% python3 -q
>>> import numpy as np
>>> np.set_printoptions(suppress=True, linewidth=100)
>>> mat = np.maximum(np.array([[3, -2, -2],
...     [1, -5, 0],
...     [4, 2, 4],
...     [2, 4, 3],
...     [1, 3, 2],
...     [-3, -3, -3],
...     [4, -3, 1],
...     [3, 4, 0],
...     [-3, 5, -3],
...     [2, -4, 5],
...     [1, -4, 1],
...     [-2, 3, -5],
...     [-2, 0, -4],
...     [5, -5, -2],
...     [0, 1, 2],
...     [0, 0, 0],
...     [-1, 1, 3],
...     [-2, -3, -3],
...     [4, -3, -2]]) @ np.array([[4, 8, -2, 0, -6], [-9, 0, 4, 1, 9], [-5, -8, -3, 4, -7]]) + np.array([1, 1, 5, 1, 5]), 0)
>>> mat
array([[41, 41,  0,  0,  0],
       [50,  9,  0,  0,  0],
       [ 0,  1,  0, 19,  0],
       [ 0,  0,  8, 17,  8],
       [ 0,  0,  9, 12, 12],
       [31,  1,  8,  0, 17],
       [39, 25,  0,  2,  0],
       [ 0, 25, 15,  5, 23],
       [ 0,  1, 40,  0, 89],
       [20,  0,  0, 17,  0],
       [36,  1,  0,  1,  0],
       [ 0, 25, 36,  0, 79],
       [13, 17, 21,  0, 45],
       [76, 57,  0,  0,  0],
       [ 0,  0,  3, 10,  0],
       [ 1,  1,  5,  1,  5],
       [ 0,  0,  2, 14,  0],
       [35,  9,  6,  0, 11],
       [54, 49,  0,  0,  0]])
>>> B = np.c_[mat[:, :4] @ np.array([[1, 0, 3, 2], [2, 0, 0, 0], [0, 0, 2, 0], [3, 1, 1, 3]]), np.array([1, 2, 1, -2, -1, 1, -1, 1, -2, -1, 1, 1, -2, -1, 2, 1, 0, -2, 2])]
>>> B
array([[123,   0, 123,  82,   1],
       [ 68,   0, 150, 100,   2],
       [ 59,  19,  19,  57,   1],
       [ 51,  17,  33,  51,  -2],
       [ 36,  12,  30,  36,  -1],
       [ 33,   0, 109,  62,   1],
       [ 95,   2, 119,  84,  -1],
       [ 65,   5,  35,  15,   1],
       [  2,   0,  80,   0,  -2],
       [ 71,  17,  77,  91,  -1],
       [ 41,   1, 109,  75,   1],
       [ 50,   0,  72,   0,   1],
       [ 47,   0,  81,  26,  -2],
       [190,   0, 228, 152,  -1],
       [ 30,  10,  16,  30,   2],
       [  6,   1,  14,   5,   1],
       [ 42,  14,  18,  42,   0],
       [ 53,   0, 117,  70,  -2],
       [152,   0, 162, 108,   2]])
>>> print(np.round(np.linalg.norm(np.linalg.qr(mat)[0].T @ B, axis=0) ** 2 / ((B ** 2).sum(axis=0) + 1e-12), 2))
[1.  1.  1.  1.  0.1]
>>> np.round(np.linalg.norm(B - mat @ np.linalg.lstsq(mat, B)[0], axis=0), 2) + 0
array([0.  , 0.  , 0.  , 0.  , 5.91])
